In [1]: import numpy as np

In [2]: from numpy import linalg as LA

In [3]: np.set_printoptions(precision=4, suppress=True, linewidth=200, sign=" ")

In [4]: F = np.loadtxt("data.csv", delimiter=",")

In [5]: F
Out[5]: 
array([[-36.2379, -20.6613,  11.3485],
       [-39.7563, -20.0949,  11.3145],
       [  9.3307,  -7.0729,  -9.1671],
       [ 11.5356,  -8.2375,  -8.7579],
       [ 11.2372,  -8.5622,  -8.104 ],
       [-35.84  , -20.0079,  13.1201],
       [ 12.9683,  -6.3527, -10.2895],
       [ 10.961 ,  -8.3517,  -7.4238],
       [-36.4558, -19.6871,  12.0487],
       [ 11.9264,  -4.2894,  -6.8326],
       [ 11.4386,  -7.8418,  -7.6752],
       [-39.0132, -18.6146,  10.2615],
       [-35.5009, -18.2601,  12.5933],
       [-39.2035, -21.7895,  13.2948],
       [  9.4178,  -7.7516,  -6.659 ],
       [-38.0537, -20.266 ,  12.3162],
       [ 11.8946,  -9.326 ,  -7.5493],
       [-38.1186, -19.5882,  11.7601],
       [ 11.1086,  -7.0284,  -7.0989],
       [ 11.5491,  -8.6095,  -6.2457],
       [ 12.8471,  -7.659 ,  -9.9338],
       [ 11.1844,  -9.4685,  -7.5385],
       [ 13.2773,  -7.02  ,  -6.6752],
       [-36.7765, -20.6075,  12.9145],
       [-38.0937, -20.2611,   9.3346],
       [-38.3781, -20.7635,  12.6   ],
       [-38.989 , -20.1422,  12.5843],
       [ 14.6728,  -7.4406,  -8.5979],
       [ 11.8312,  -9.8037,  -7.026 ],
       [ 11.4621,  -8.8494,  -8.6383],
       [ 10.9761,  -7.1651,  -7.3412],
       [-38.0344, -20.3056,  12.3679],
       [-37.4798, -19.0455,  12.6339]])

In [6]: P = F @ LA.solve(F.T @ F, F.T)

In [7]: np.round(LA.eigvalsh(P), 4) + 0
Out[7]: array([ 0.,  0.,  0.,  0.,  0.,  0.,  0.,  0.,  0.,  0.,  0.,  0.,  0.,  0.,  0.,  0.,  0.,  0.,  0.,  0.,  0.,  0.,  0.,  0.,  0.,  0.,  0.,  0.,  0.,  0.,  1.,  1.,  1.])

In [8]: print(round(float(np.trace(P)), 4))
3.0

In [9]: P @ F[:, 2]
Out[9]: 
array([ 11.3485,  11.3145,  -9.1671,  -8.7579,  -8.104 ,  13.1201, -10.2895,  -7.4238,  12.0487,  -6.8326,  -7.6752,  10.2615,  12.5933,  13.2948,  -6.659 ,  12.3162,  -7.5493,  11.7601,  -7.0989,
        -6.2457,  -9.9338,  -7.5385,  -6.6752,  12.9145,   9.3346,  12.6   ,  12.5843,  -8.5979,  -7.026 ,  -8.6383,  -7.3412,  12.3679,  12.6339])

In [10]: np.allclose(P @ P, P)
Out[10]: True

In [11]: Xc = F - F.mean(axis=0)

In [12]: left, sv, Vt = LA.svd(Xc, full_matrices=False)

In [13]: np.abs(Vt[0]).argmax()
Out[13]: np.int64(0)

In [14]: Vt[0] * np.sign(Vt[0, np.abs(Vt[0]).argmax()])
Out[14]: array([ 0.9041,  0.2234, -0.3642])

In [15]: lab = F[:, 2] > np.median(F[:, 2])

In [16]: u = F[lab].mean(axis=0) - F[~lab].mean(axis=0)

In [17]: np.argsort(-np.abs(u).round(6), kind="stable")
Out[17]: array([ 0,  2,  1])

In [18]: u
Out[18]: array([-46.3001, -11.5164,  18.8498])

In [19]: np.round((((F - F.mean(axis=0)) @ u > 0) == lab).mean(), 4)
Out[19]: np.float64(0.9697)

In [20]: u = np.array([0, 0])

In [21]: np.correlate(F[13], F[25], "full")
Out[21]: array([-493.9641,  539.4542, 2124.4966,  560.193 , -510.2292])

In [22]: np.convolve(F[13], u)
Out[22]: array([ 0.,  0.,  0.,  0.])

In [23]: print(np.polyval(u, F[13]))
[ 0.  0.  0.]

In [24]: mat = np.array([[0, 0, 0, 1], [0, 0, 0, 1], [0, 0, 0, 1], [1, 1, 1, 0]])

In [25]: rk = LA.matrix_rank(mat)

In [26]: rk
Out[26]: np.int64(2)

In [27]: N = LA.svd(mat)[2][rk:].T

In [28]: [int(LA.matrix_rank(mat[:i])) for i in range(1, len(mat) + 1)]
Out[28]: [1, 1, 1, 2]

In [29]: LA.matrix_rank(mat.T @ mat), LA.matrix_rank(mat @ mat.T)
Out[29]: (np.int64(2), np.int64(2))

In [30]: N @ N.T
Out[30]: 
array([[ 0.6667, -0.3333, -0.3333,  0.    ],
       [-0.3333,  0.6667, -0.3333,  0.    ],
       [-0.3333, -0.3333,  0.6667,  0.    ],
       [ 0.    ,  0.    ,  0.    ,  0.    ]])

In [31]: N.shape
Out[31]: (4, 2)

In [32]: np.allclose(mat @ N, 0)
Out[32]: True

In [33]: print([int(LA.matrix_rank(mat[:, :j + 1])) for j in range(4)])
[1, 1, 1, 2]

In [34]: Y = np.array([[-0.7, -0.3], [-0.3, 1.6], [-0.5, -1.1], [1.4, 1.7]])

In [35]: Z = np.array([[-0.4, -1.1, -1.0, -0.7], [-0.6, -0.7, 1.0, -0.2]])

In [36]: W0 = Y @ Z

In [37]: print(W0)
[[ 0.46  0.98  0.4   0.55]
 [-0.84 -0.79  1.9  -0.11]
 [ 0.86  1.32 -0.6   0.57]
 [-1.58 -2.73  0.3  -1.32]]

In [38]: # null space of dimension 2

In [39]: (W0 + W0.T) / 2
Out[39]: 
array([[ 0.46 ,  0.07 ,  0.63 , -0.515],
       [ 0.07 , -0.79 ,  1.61 , -1.42 ],
       [ 0.63 ,  1.61 , -0.6  ,  0.435],
       [-0.515, -1.42 ,  0.435, -1.32 ]])

In [40]: np.allclose(W0, W0.T)
Out[40]: False

In [41]: print((W0 - W0.T) / 2)
[[ 0.     0.91  -0.23   1.065]
 [-0.91   0.     0.29   1.31 ]
 [ 0.23  -0.29   0.     0.135]
 [-1.065 -1.31  -0.135  0.   ]]

In [42]: [round(float(x), 4) for x in LA.svd(W0, compute_uv=False)[:3]]
Out[42]: [4.2454, 1.8738, 0.0]

In [43]: np.argsort(-LA.norm(W0, axis=0).round(6), kind="stable")[:3]
Out[43]: array([ 1,  2,  0])

In [44]: LA.matrix_rank(W0, rtol=0.1)
Out[44]: np.int64(2)

In [45]: round(LA.norm(W0, 2) / LA.norm(W0), 4)
Out[45]: np.float64(0.9148)

In [46]: LA.cond(W0) > 100
Out[46]: np.True_

In [47]: rk = LA.matrix_rank(W0)

In [48]: rk
Out[48]: np.int64(2)

In [49]: N = LA.svd(W0)[2][rk:].T

In [50]: N @ N.T
Out[50]: 
array([[ 0.7659, -0.3514,  0.1839, -0.1481],
       [-0.3514,  0.3577, -0.0255, -0.325 ],
       [ 0.1839, -0.0255,  0.0618, -0.1534],
       [-0.1481, -0.325 , -0.1534,  0.8145]])

In [51]: N.shape
Out[51]: (4, 2)

In [52]: [int(LA.matrix_rank(np.delete(W0, i, axis=0))) for i in range(4)]
Out[52]: [2, 2, 2, 2]

In [53]: np.allclose(W0 @ N, 0)
Out[53]: True

In [54]: print(round(np.trace(LA.pinv(W0) @ W0), 4))
2.0

In [55]: W0 @ LA.pinv(W0) @ W0
Out[55]: 
array([[ 0.46,  0.98,  0.4 ,  0.55],
       [-0.84, -0.79,  1.9 , -0.11],
       [ 0.86,  1.32, -0.6 ,  0.57],
       [-1.58, -2.73,  0.3 , -1.32]])

In [56]: rng = np.random.default_rng(807)

In [57]: Y = W0 + rng.integers(-2, 3, (4, 2)) @ rng.integers(-2, 3, (2, 4))

In [58]: print(Y)
[[ 0.46  1.98  1.4   0.55]
 [-0.84  1.21  3.9  -0.11]
 [ 0.86  1.32 -0.6   0.57]
 [-1.58 -1.73  1.3  -1.32]]

In [59]: Y - W0
Out[59]: 
array([[ 0.,  1.,  1.,  0.],
       [ 0.,  2.,  2.,  0.],
       [ 0.,  0.,  0.,  0.],
       [ 0.,  1.,  1.,  0.]])

In [60]: arr = np.load("layer14.npy")

In [61]: print(arr)
[[-2 -5  4  1  3  5]
 [-5 -2 -5  4  1  3]
 [ 4 -5 -2 -5  4  1]
 [ 1  4 -5 -2 -5  4]
 [ 3  1  4 -5 -2 -5]
 [ 5  3  1  4 -5 -2]]

In [62]: # symmetric, so the eigenvalues are real

In [63]: Y = arr[0, 0] * arr[1:] - np.outer(arr[1:, 0], arr[0])

In [64]: print(Y)
[[  0 -21  30  -3  13  19]
 [  0  30 -12   6 -20 -22]
 [  0  -3   6   3   7 -13]
 [  0  13 -20   7  -5  -5]
 [  0  19 -22 -13  -5 -21]]

In [65]: LA.matrix_rank(Y), LA.matrix_rank(arr)
Out[65]: (np.int64(5), np.int64(6))

In [66]: arr[:, 0] / arr[0, 0]
Out[66]: array([ 1. ,  2.5, -2. , -0.5, -1.5, -2.5])

In [67]: left, sv, Vt = LA.svd(W0, full_matrices=False)

In [68]: np.cumsum(sv ** 2) / np.sum(sv ** 2)
Out[68]: array([ 0.8369,  1.    ,  1.    ,  1.    ])

In [69]: np.round(left.T @ W0 @ Vt.T, 4) + 0
Out[69]: 
array([[ 4.2454,  0.    ,  0.    ,  0.    ],
       [ 0.    ,  1.8738,  0.    ,  0.    ],
       [ 0.    ,  0.    ,  0.    ,  0.    ],
       [ 0.    ,  0.    ,  0.    ,  0.    ]])

In [70]: left.shape, sv.shape, Vt.shape
Out[70]: ((4, 4), (4,), (4, 4))

In [71]: sv.round(4) + 0
Out[71]: array([ 4.2454,  1.8738,  0.    ,  0.    ])

In [72]: print(np.abs(left[:, 0]).round(6).argmax())
3

In [73]: np.allclose(left * sv @ Vt, W0)
Out[73]: True

In [74]: np.abs(Vt[0])
Out[74]: array([ 0.4791,  0.7664,  0.2526,  0.3453])
